In [1]: import numpy as np

In [2]: import numpy.linalg as la

In [3]: np.set_printoptions(precision=3, suppress=True, linewidth=140, floatmode="fixed")

In [4]: K = np.loadtxt("m.csv", delimiter=",")

In [5]: K
Out[5]: 
array([[-3.918,  9.323, -4.298, -5.906, -0.485,  0.616, -5.757],
       [-3.298, -1.684, -2.417,  5.919, -5.806, -0.978,  2.336],
       [-0.365, -3.469, -2.501,  6.862, -5.444, -0.348,  2.361],
       [-2.276, -3.533, -0.389,  5.792, -5.534, -0.246,  1.258],
       [-1.700, -3.870, -3.045,  9.188, -7.227, -1.105,  2.876],
       [-5.704,  8.700, -3.562, -5.197, -0.877,  1.216, -6.167],
       [-2.083, -3.802, -2.294,  6.420, -5.367, -0.255,  3.336],
       [-2.941,  8.212, -3.067, -4.825, -2.162,  2.130, -3.854],
       [-3.807,  8.389, -2.100, -4.166, -1.719,  0.551, -5.453],
       [-2.789, -3.458, -1.459,  6.018, -6.722, -0.749,  3.664],
       [-3.038, -2.594, -1.650,  8.326, -6.474, -0.839,  2.434],
       [-3.672,  9.332, -1.865, -4.658, -3.559,  0.670, -3.800],
       [-2.748, -1.892, -1.752,  7.352, -5.051,  0.598,  4.488],
       [-3.693, -4.286, -1.718,  7.629, -4.875, -0.867,  2.147],
       [-4.722,  8.787, -1.974, -4.124, -1.223, -0.034, -4.938],
       [-5.195,  6.856, -4.039, -4.007, -1.977,  1.261, -3.721],
       [-4.238,  6.622, -1.139, -4.036, -2.301,  0.146, -7.559],
       [-2.083, -4.605, -2.936,  7.271, -7.484, -0.577,  3.900],
       [-2.016, -3.194, -1.825,  6.976, -5.110, -0.792,  2.449],
       [-2.659, -2.862, -2.615,  6.807, -6.046, -0.764,  3.780],
       [-5.656,  8.337, -4.010, -4.219, -2.149,  1.432, -6.960],
       [-3.669, -2.714, -2.248,  6.134, -6.332,  1.765,  3.248],
       [-2.602, -2.853, -4.557,  7.433, -6.642, -0.077,  2.433],
       [-2.357,  8.219, -1.155, -3.834, -3.135,  0.291, -5.657],
       [-4.581, -5.971, -0.722,  7.628, -6.945, -0.226,  3.213]])

In [6]: other = K / np.sqrt((K ** 2).mean(axis=1, keepdims=True))

In [7]: la.norm(other, axis=1)
Out[7]: 
array([2.646, 2.646, 2.646, 2.646, 2.646, 2.646, 2.646, 2.646, 2.646, 2.646, 2.646, 2.646, 2.646, 2.646, 2.646, 2.646, 2.646, 2.646, 2.646,
       2.646, 2.646, 2.646, 2.646, 2.646, 2.646])

In [8]: mat = np.loadtxt("w.csv", delimiter=",")

In [9]: mat
Out[9]: 
array([[1.000, 0.700, 0.490],
       [0.700, 1.000, 0.700],
       [0.490, 0.700, 1.000]])

In [10]: # symmetric, so the eigenvalues are real

In [11]: rng = np.random.default_rng(378666)

In [12]: lab = rng.permutation(3)

In [13]: lab
Out[13]: array([0, 2, 1])

In [14]: other = mat[lab][:, lab]

In [15]: np.sort(np.abs(la.eigvals(other)))
Out[15]: array([0.225, 0.510, 2.265])

In [16]: np.trace(other)
Out[16]: np.float64(3.0)

In [17]: other
Out[17]: 
array([[1.000, 0.490, 0.700],
       [0.490, 1.000, 0.700],
       [0.700, 0.700, 1.000]])

In [18]: np.diag(other)
Out[18]: array([1.000, 1.000, 1.000])

In [19]: x = np.array([1, 0, 2, 1, 2, 0, 0])

In [20]: h = np.maximum(K @ x, 0)

In [21]: np.flatnonzero(h > 1e-9)
Out[21]: array([], dtype=int64)

In [22]: f, v = mat[1], mat[0]

In [23]: f @ f
Out[23]: np.float64(1.98)

In [24]: p = (f @ v) / (f @ f) * f

In [25]: v - p
Out[25]: array([ 0.384, -0.180, -0.126])

In [26]: round(la.norm(f + v) ** 2 + la.norm(f - v) ** 2, 3)
Out[26]: np.float64(7.42)

In [27]: np.round((v - p) @ f, 3)
Out[27]: np.float64(0.0)

In [28]: hat = np.triu(np.array([[1, 3, 5], [1, 4, 2], [4, 5, 2]]), 1) + np.eye(3)

In [29]: other = hat @ mat @ la.inv(hat)

In [30]: other
Out[30]: 
array([[ 5.550, -9.450, -1.260],
       [ 1.680, -2.640, -0.420],
       [ 0.490, -0.770,  0.090]])

In [31]: np.trace(other), np.trace(mat)
Out[31]: (np.float64(3.0), np.float64(3.0))

In [32]: round(la.det(other), 3)
Out[32]: np.float64(0.26)

In [33]: hat @ mat - mat @ hat
Out[33]: 
array([[ 4.550,  3.500,  0.700],
       [ 0.980, -0.700, -3.500],
       [ 0.000, -1.470, -3.850]])

In [34]: evals, vecs = la.eig(other)

In [35]: np.round(other @ vecs[:, 0] - evals[0] * vecs[:, 0], 3) + 0
Out[35]: array([0.000, 0.000, 0.000])

In [36]: np.sort(la.eigvals(other @ other))
Out[36]: array([0.051, 0.260, 5.129])

In [37]: J = np.array([[0, -9, 0, 6], [12, 27, -8, -18], [0, 6, 0, 9], [-8, -18, -12, -27]])

In [38]: x = np.array([3, 5, 0, 4])

In [39]: np.sign((J @ x).round(6))
Out[39]: array([-1,  1,  1, -1])

In [40]: J * x
Out[40]: 
array([[   0,  -45,    0,   24],
       [  36,  135,    0,  -72],
       [   0,   30,    0,   36],
       [ -24,  -90,    0, -108]])

In [41]: theta = np.radians(135)

In [42]: Rm = np.eye(4)

In [43]: Rm[3, 3] = Rm[1, 1] = np.cos(theta)

In [44]: Rm[3, 1], Rm[1, 3] = -np.sin(theta), np.sin(theta)

In [45]: Rm
Out[45]: 
array([[ 1.000,  0.000,  0.000,  0.000],
       [ 0.000, -0.707,  0.000,  0.707],
       [ 0.000,  0.000,  1.000,  0.000],
       [ 0.000, -0.707,  0.000, -0.707]])

In [46]: other = J @ Rm.T

In [47]: np.allclose(la.norm(J, axis=1), la.norm(other, axis=1))
Out[47]: True

In [48]: round(float(la.det(Rm)), 3), np.round(np.trace(Rm), 3)
Out[48]: (1.0, np.float64(0.586))

In [49]: np.allclose(J @ J.T, other @ other.T)
Out[49]: True

In [50]: evals, vecs = la.eig(J)

In [51]: np.sort(la.eigvals(la.inv(J)))
Out[51]: array([-0.170, -0.038,  0.038,  0.170])

In [52]: np.sort(la.eigvals(J @ J))
Out[52]: array([ 34.443,  34.443, 706.557, 706.557])

In [53]: J.reshape(2, -1)
Out[53]: 
array([[  0,  -9,   0,   6,  12,  27,  -8, -18],
       [  0,   6,   0,   9,  -8, -18, -12, -27]])

In [54]: J.reshape(-1, 2)
Out[54]: 
array([[  0,  -9],
       [  0,   6],
       [ 12,  27],
       [ -8, -18],
       [  0,   6],
       [  0,   9],
       [ -8, -18],
       [-12, -27]])

In [55]: J.reshape(4, 5)
ValueError: cannot reshape array of size 16 into shape (4,5)


In [56]: T = J.reshape(4, 2, -1)

In [57]: T.sum(axis=1)
Out[57]: 
array([[  0,  -3],
       [  4,   9],
       [  0,  15],
       [-20, -45]])

In [58]: np.einsum("ihd,ihd->ih", T, T)
Out[58]: 
array([[ 81,  36],
       [873, 388],
       [ 36,  81],
       [388, 873]])

In [59]: U, sig, VT = la.svd(J, full_matrices=False)

In [60]: sig
Out[60]: array([36.880, 36.880,  4.230,  4.230])

In [61]: data = np.array([[-2, 0, 0, 0, 0, 0],
    ...:     [2, -1, 0, 0, 0, 0],
    ...:     [0, -1, 0, 0, 0, 0],
    ...:     [0, 0, -2, 0, 0, 0],
    ...:     [0, 0, 2, -1, 0, 0],
    ...:     [0, 0, 0, -1, 0, 0],
    ...:     [0, 0, 0, 0, -2, 0],
    ...:     [0, 0, 0, 0, 2, -1],
    ...:     [0, 0, 0, 0, 0, -1]])

In [62]: data @ data
ValueError: matmul: Input operand 1 has a mismatch in its core dimension 0, with gufunc signature (n?,k),(k,m?)->(n?,m?) (size 9 is different from 6)


In [63]: G = data.T @ data

In [64]: np.diag(G)
Out[64]: array([8, 2, 8, 2, 8, 2])

In [65]: la.matrix_rank(G)
Out[65]: np.int64(6)

In [66]: G
Out[66]: 
array([[ 8, -2,  0,  0,  0,  0],
       [-2,  2,  0,  0,  0,  0],
       [ 0,  0,  8, -2,  0,  0],
       [ 0,  0, -2,  2,  0,  0],
       [ 0,  0,  0,  0,  8, -2],
       [ 0,  0,  0,  0, -2,  2]])

In [67]: (data @ data.T).shape
Out[67]: (9, 9)

In [68]: np.allclose(G, G.T)
Out[68]: True

In [69]: la.eigvalsh(G)[::-1]
Out[69]: array([8.606, 8.606, 8.606, 1.394, 1.394, 1.394])

In [70]: hat = data @ la.solve(data.T @ data, data.T)

In [71]: np.round(la.eigvalsh(hat), 3) + 0
Out[71]: array([0.000, 0.000, 0.000, 1.000, 1.000, 1.000, 1.000, 1.000, 1.000])

In [72]: la.matrix_rank(np.eye(9) - hat)
Out[72]: np.int64(3)

In [73]: other = np.c_[data[:, :1] @ np.array([[0]]), np.array([2, 3, 3, 2, 1, 0, 3, -2, -2])]

In [74]: other
Out[74]: 
array([[ 0,  2],
       [ 0,  3],
       [ 0,  3],
       [ 0,  2],
       [ 0,  1],
       [ 0,  0],
       [ 0,  3],
       [ 0, -2],
       [ 0, -2]])

In [75]: la.matrix_rank(np.c_[data, other])
Out[75]: np.int64(7)

In [76]: f = np.array([4, -6, -1])

In [77]: np.correlate(data[5], data[8], "full")
Out[77]: array([0, 0, 0, 1, 0, 0, 0, 0, 0, 0, 0])

In [78]: np.cross(data[5, :3], data[8, :3])
Out[78]: array([0, 0, 0])

In [79]: np.polyval(f, data[5])
Out[79]: array([-1, -1, -1,  9, -1, -1])

In [80]: np.convolve(data[5], f)
Out[80]: array([ 0,  0,  0, -4,  6,  1,  0,  0])

In [81]: np.array([np.convolve(row, f, "same") for row in data])
Out[81]: 
array([[ 12,   2,   0,   0,   0,   0],
       [-16,   4,   1,   0,   0,   0],
       [ -4,   6,   1,   0,   0,   0],
       [  0,  -8,  12,   2,   0,   0],
       [  0,   8, -16,   4,   1,   0],
       [  0,   0,  -4,   6,   1,   0],
       [  0,   0,   0,  -8,  12,   2],
       [  0,   0,   0,   8, -16,   4],
       [  0,   0,   0,   0,  -4,   6]])

In [82]: X = np.load("case19.npy")

In [83]: X
Out[83]: 
array([[-2, -8, -6],
       [ 2, -3, -1],
       [-4,  6,  0],
       [-6, -8, -7]])

In [84]: T = np.stack([X, -2 * X, X[::-1]])

In [85]: T.shape
Out[85]: (3, 4, 3)

In [86]: lab = rng.permutation(3)

In [87]: other = X[:, lab] * rng.choice([-1, 1], 3)

In [88]: other
Out[88]: 
array([[ 2,  8,  6],
       [-2,  3,  1],
       [ 4, -6,  0],
       [ 6,  8,  7]])

In [89]: U, _, VT = la.svd(X.T @ other)

In [90]: lab
Out[90]: array([0, 1, 2])

In [91]: np.round(la.lstsq(X, other)[0], 3) + 0
Out[91]: 
array([[-1.000,  0.000,  0.000],
       [ 0.000, -1.000,  0.000],
       [ 0.000,  0.000, -1.000]])

In [92]: np.round(U @ VT, 3) + 0
Out[92]: 
array([[-1.000,  0.000,  0.000],
       [ 0.000, -1.000,  0.000],
       [ 0.000,  0.000, -1.000]])

In [93]: x = np.array([4, 1, 4])

In [94]: target = X @ x

In [95]: np.round(la.pinv(X) @ X, 3) + 0
Out[95]: 
array([[1.000, 0.000, 0.000],
       [0.000, 1.000, 0.000],
       [0.000, 0.000, 1.000]])

In [96]: target
Out[96]: array([-40,   1, -10, -60])

In [97]: target = target + 0.02 * rng.normal(size=4)

In [98]: target
Out[98]: array([-39.975,   0.987,  -9.982, -60.008])

In [99]: b, *_ = la.lstsq(X, target)

In [100]: np.round(X.T @ (target - X @ b), 3) + 0
Out[100]: array([0.000, 0.000, 0.000])

In [101]: b.round()
Out[101]: array([4.000, 1.000, 4.000])

In [102]: other = np.c_[X[:, :1] @ np.array([[1]]), np.array([1, 2, 3, 5])]

In [103]: other
Out[103]: 
array([[-2,  1],
       [ 2,  2],
       [-4,  3],
       [-6,  5]])

In [104]: np.round(la.lstsq(X, other[:, 0])[0], 3) + 0
Out[104]: array([1.000, 0.000, 0.000])

In [105]: np.round(la.norm(other - X @ la.lstsq(X, other)[0], axis=0), 3) + 0
Out[105]: array([0.000, 3.125])

In [106]: la.matrix_rank(other)
Out[106]: np.int64(2)
